% python3 -q
>>> import numpy as np
>>> from numpy import linalg as LA
>>> np.set_printoptions(precision=2, suppress=True, linewidth=120, legacy="1.25")
>>> def tidy(a):
...     return np.round(a, 2) + 0
... 
>>> J = np.load("x.npy")
>>> J
array([[ 0.2, -0.6,  1.1,  0.6],
       [ 0.4, -0.8,  0.2,  1.6],
       [-0.3,  0.8,  0.8,  0.3],
       [-1.4, -0.7,  1.1,  0. ],
       [ 0.1,  1.7,  0.3, -1. ],
       [-1.2, -0.2, -1. ,  0.5],
       [ 0.4, -1. , -1.7, -0.4],
       [-1.2,  2.9,  1.2,  1. ],
       [-2.1, -0.8, -0.4,  0.3],
       [-0.5, -1.5, -0.3, -0.1],
       [-1.6,  0.3,  1.8,  0.1],
       [ 1.2,  0.3,  0.1, -0.7],
       [ 2.1,  0.8, -0.7,  0.1],
       [ 0.6, -0.1, -0.4,  0.2],
       [ 0.5,  0.3, -1.2, -0.4],
       [-0.5,  0.8, -0.7,  0.6],
       [-1.1, -0.4, -1.2,  0.4],
       [-1.7, -1.4, -0.4,  1.5],
       [ 0.6,  6. , -1.8, -0.6]])
>>> lab = J[:, 0] > np.median(J[:, 0])
>>> r0 = J[lab].mean(axis=0) - J[~lab].mean(axis=0)
>>> lab.astype(int)
array([1, 1, 0, 0, 1, 0, 1, 0, 0, 0, 0, 1, 1, 1, 1, 0, 0, 0, 1])
>>> np.argsort(-np.abs(r0).round(6), kind="stable")
array([0, 1, 2, 3])
>>> ((J - J.mean(axis=0)) @ r0 > 0).astype(int)
array([0, 0, 0, 0, 1, 0, 1, 0, 0, 0, 0, 1, 1, 1, 1, 1, 0, 0, 1])
>>> tidy((((J - J.mean(axis=0)) @ r0 > 0) == lab).mean())
0.84
>>> Ac = J - J.mean(axis=0)
>>> V = LA.svd(Ac)[2][:3]
>>> A2 = Ac - Ac @ V.T @ V
>>> tidy(np.cov(Ac @ V.T, rowvar=False))
array([[3.29, 0.  , 0.  ],
       [0.  , 1.38, 0.  ],
       [0.  , 0.  , 0.78]])
>>> x0 = np.array([2, 2, 1, 3])
>>> J @ np.eye(4)[1]
array([-0.6, -0.8,  0.8, -0.7,  1.7, -0.2, -1. ,  2.9, -0.8, -1.5,  0.3,  0.3,  0.8, -0.1,  0.3,  0.8, -0.4, -1.4,
        6. ])
>>> tidy(np.einsum("ij,j->i", J, x0))
array([ 2.1,  4.2,  2.7, -3.1,  0.9, -2.3, -4.1,  7.6, -5.3, -4.6, -0.5,  1. ,  5.4,  1.2, -0.8,  1.7, -3. , -2.1,
        9.6])
>>> tidy(J @ x0)
array([ 2.1,  4.2,  2.7, -3.1,  0.9, -2.3, -4.1,  7.6, -5.3, -4.6, -0.5,  1. ,  5.4,  1.2, -0.8,  1.7, -3. , -2.1,
        9.6])
>>> tidy(J * x0)
array([[ 0.4, -1.2,  1.1,  1.8],
       [ 0.8, -1.6,  0.2,  4.8],
       [-0.6,  1.6,  0.8,  0.9],
       [-2.8, -1.4,  1.1,  0. ],
       [ 0.2,  3.4,  0.3, -3. ],
       [-2.4, -0.4, -1. ,  1.5],
       [ 0.8, -2. , -1.7, -1.2],
       [-2.4,  5.8,  1.2,  3. ],
       [-4.2, -1.6, -0.4,  0.9],
       [-1. , -3. , -0.3, -0.3],
       [-3.2,  0.6,  1.8,  0.3],
       [ 2.4,  0.6,  0.1, -2.1],
       [ 4.2,  1.6, -0.7,  0.3],
       [ 1.2, -0.2, -0.4,  0.6],
       [ 1. ,  0.6, -1.2, -1.2],
       [-1. ,  1.6, -0.7,  1.8],
       [-2.2, -0.8, -1.2,  1.2],
       [-3.4, -2.8, -0.4,  4.5],
       [ 1.2, 12. , -1.8, -1.8]])
>>> tidy(J @ np.ones(4))
array([ 1.3,  1.4,  1.6, -1. ,  1.1, -1.9, -2.7,  3.9, -3. , -2.4,  0.6,  0.9,  2.3,  0.3, -0.8,  0.2, -2.3, -2. ,
        4.2])
>>> gram = np.cov(J, rowvar=False)
>>> tidy(gram)
array([[ 1.23,  0.49, -0.34, -0.3 ],
       [ 0.49,  3.05, -0.21, -0.39],
       [-0.34, -0.21,  1.05,  0.16],
       [-0.3 , -0.39,  0.16,  0.47]])
>>> np.argsort(-J.std(axis=0).round(6), kind="stable")
array([1, 0, 2, 3])
>>> tidy(np.corrcoef(J[:, 1], J[:, 2])[0, 1])
-0.12
>>> tidy(J.std(axis=0))
array([1.08, 1.7 , 1.  , 0.67])
>>> tidy(np.corrcoef(J.T))
array([[ 1.  ,  0.25, -0.3 , -0.39],
       [ 0.25,  1.  , -0.12, -0.32],
       [-0.3 , -0.12,  1.  ,  0.23],
       [-0.39, -0.32,  0.23,  1.  ]])
>>> x0 = np.array([-1, -4, 1, 3])
>>> rhs = J @ x0
>>> tidy(rhs)
array([  5.1,   7.8,  -1.2,   5.3,  -9.6,   2.5,   0.7,  -6.2,   5.8,   5.9,   2.5,  -4.4,  -5.7,   0. ,  -4.1,  -1.6,
         2.7,  11.4, -28.2])
>>> tidy(LA.lstsq(J, rhs)[0])
array([-1., -4.,  1.,  3.])
>>> rng = np.random.default_rng(777)
>>> rhs = rhs + 0.02 * rng.normal(size=19)
>>> tidy(rhs)
array([  5.08,   7.8 ,  -1.23,   5.27,  -9.59,   2.49,   0.72,  -6.19,   5.76,   5.89,   2.48,  -4.41,  -5.7 ,   0.02,
        -4.13,  -1.63,   2.69,  11.38, -28.22])
>>> c, *_ = LA.lstsq(J, rhs)
>>> [round(float(LA.norm(LA.solve(J.T @ J + lam * np.eye(4), J.T @ rhs))), 2) for lam in (0, 1, 10, 100)]
[5.19, 5.0, 4.1, 1.75]
>>> tidy(LA.norm(rhs - J @ c))
0.07
>>> K = np.load("out8.npy")
>>> K
array([[ 0.8 ,  3.19,  0.8 ],
       [ 2.7 , -1.24, -0.3 ],
       [-2.5 , -4.49, -1.1 ],
       [ 0.  , -3.64, -0.9 ],
       [ 0.5 , -4.03, -1.  ],
       [-0.1 , -1.61, -0.4 ],
       [-0.9 , -0.1 ,  0.  ],
       [ 1.  , -5.66, -1.4 ],
       [-0.6 , -3.66, -0.9 ],
       [ 0.6 , -0.79, -0.2 ],
       [-1.9 ,  1.2 ,  0.3 ],
       [-1.4 , -1.2 , -0.3 ],
       [ 1.8 ,  4.8 ,  1.2 ],
       [-2.3 , -6.39, -1.6 ],
       [-1.6 ,  6.03,  1.5 ],
       [ 0.5 , -2.01, -0.5 ],
       [-0.1 ,  2.12,  0.5 ],
       [ 0.8 , -4.41, -1.1 ],
       [ 0.7 , -0.35, -0.1 ],
       [ 1.1 ,  4.85,  1.2 ],
       [-0.2 , -2.78, -0.7 ],
       [ 2.  ,  5.2 ,  1.3 ],
       [ 0.2 ,  6.33,  1.6 ],
       [-0.9 , -3.19, -0.8 ],
       [ 0.3 ,  6.01,  1.5 ]])
>>> A2 = np.c_[K[:, :1] @ np.array([[-2]]), np.array([8, 5, 0, 6, 6, 6, 2, 3, 4, 8, 7, 8, 4, 3, 0, 4, 5, 9, 9, 8, 0, 6, 5, 6, 9])]
>>> A2
array([[-1.6,  8. ],
       [-5.4,  5. ],
       [ 5. ,  0. ],
       [ 0. ,  6. ],
       [-1. ,  6. ],
       [ 0.2,  6. ],
       [ 1.8,  2. ],
       [-2. ,  3. ],
       [ 1.2,  4. ],
       [-1.2,  8. ],
       [ 3.8,  7. ],
       [ 2.8,  8. ],
       [-3.6,  4. ],
       [ 4.6,  3. ],
       [ 3.2,  0. ],
       [-1. ,  4. ],
       [ 0.2,  5. ],
       [-1.6,  9. ],
       [-1.4,  9. ],
       [-2.2,  8. ],
       [ 0.4,  0. ],
       [-4. ,  6. ],
       [-0.4,  5. ],
       [ 1.8,  6. ],
       [-0.6,  9. ]])
>>> LA.matrix_rank(A2)
2
>>> tidy(LA.norm(LA.qr(K)[0].T @ A2, axis=0) ** 2 / ((A2 ** 2).sum(axis=0) + 1e-12))
array([1.  , 0.04])
>>> tidy(LA.norm(A2 - K @ LA.lstsq(K, A2)[0], axis=0))
array([ 0.  , 28.99])
>>> x0 = np.array([3, 0])
>>> np.sign((A2 @ x0).round(6))
array([-1., -1.,  1.,  0., -1.,  1.,  1., -1.,  1., -1.,  1.,  1., -1.,  1.,  1., -1.,  1., -1., -1., -1.,  1., -1.,
       -1.,  1., -1.])
>>> tidy(A2 @ (2 * x0))
array([ -9.6, -32.4,  30. ,   0. ,  -6. ,   1.2,  10.8, -12. ,   7.2,  -7.2,  22.8,  16.8, -21.6,  27.6,  19.2,  -6. ,
         1.2,  -9.6,  -8.4, -13.2,   2.4, -24. ,  -2.4,  10.8,  -3.6])
>>> tidy(np.einsum("ij,j->i", A2, x0))
array([ -4.8, -16.2,  15. ,   0. ,  -3. ,   0.6,   5.4,  -6. ,   3.6,  -3.6,  11.4,   8.4, -10.8,  13.8,   9.6,  -3. ,
         0.6,  -4.8,  -4.2,  -6.6,   1.2, -12. ,  -1.2,   5.4,  -1.8])
>>> tidy(A2 * x0)
array([[ -4.8,   0. ],
       [-16.2,   0. ],
       [ 15. ,   0. ],
       [  0. ,   0. ],
       [ -3. ,   0. ],
       [  0.6,   0. ],
       [  5.4,   0. ],
       [ -6. ,   0. ],
       [  3.6,   0. ],
       [ -3.6,   0. ],
       [ 11.4,   0. ],
       [  8.4,   0. ],
       [-10.8,   0. ],
       [ 13.8,   0. ],
       [  9.6,   0. ],
       [ -3. ,   0. ],
       [  0.6,   0. ],
       [ -4.8,   0. ],
       [ -4.2,   0. ],
       [ -6.6,   0. ],
       [  1.2,   0. ],
       [-12. ,   0. ],
       [ -1.2,   0. ],
       [  5.4,   0. ],
       [ -1.8,   0. ]])
>>> A2 @ np.eye(2)[0]
array([-1.6, -5.4,  5. ,  0. , -1. ,  0.2,  1.8, -2. ,  1.2, -1.2,  3.8,  2.8, -3.6,  4.6,  3.2, -1. ,  0.2, -1.6,
       -1.4, -2.2,  0.4, -4. , -0.4,  1.8, -0.6])
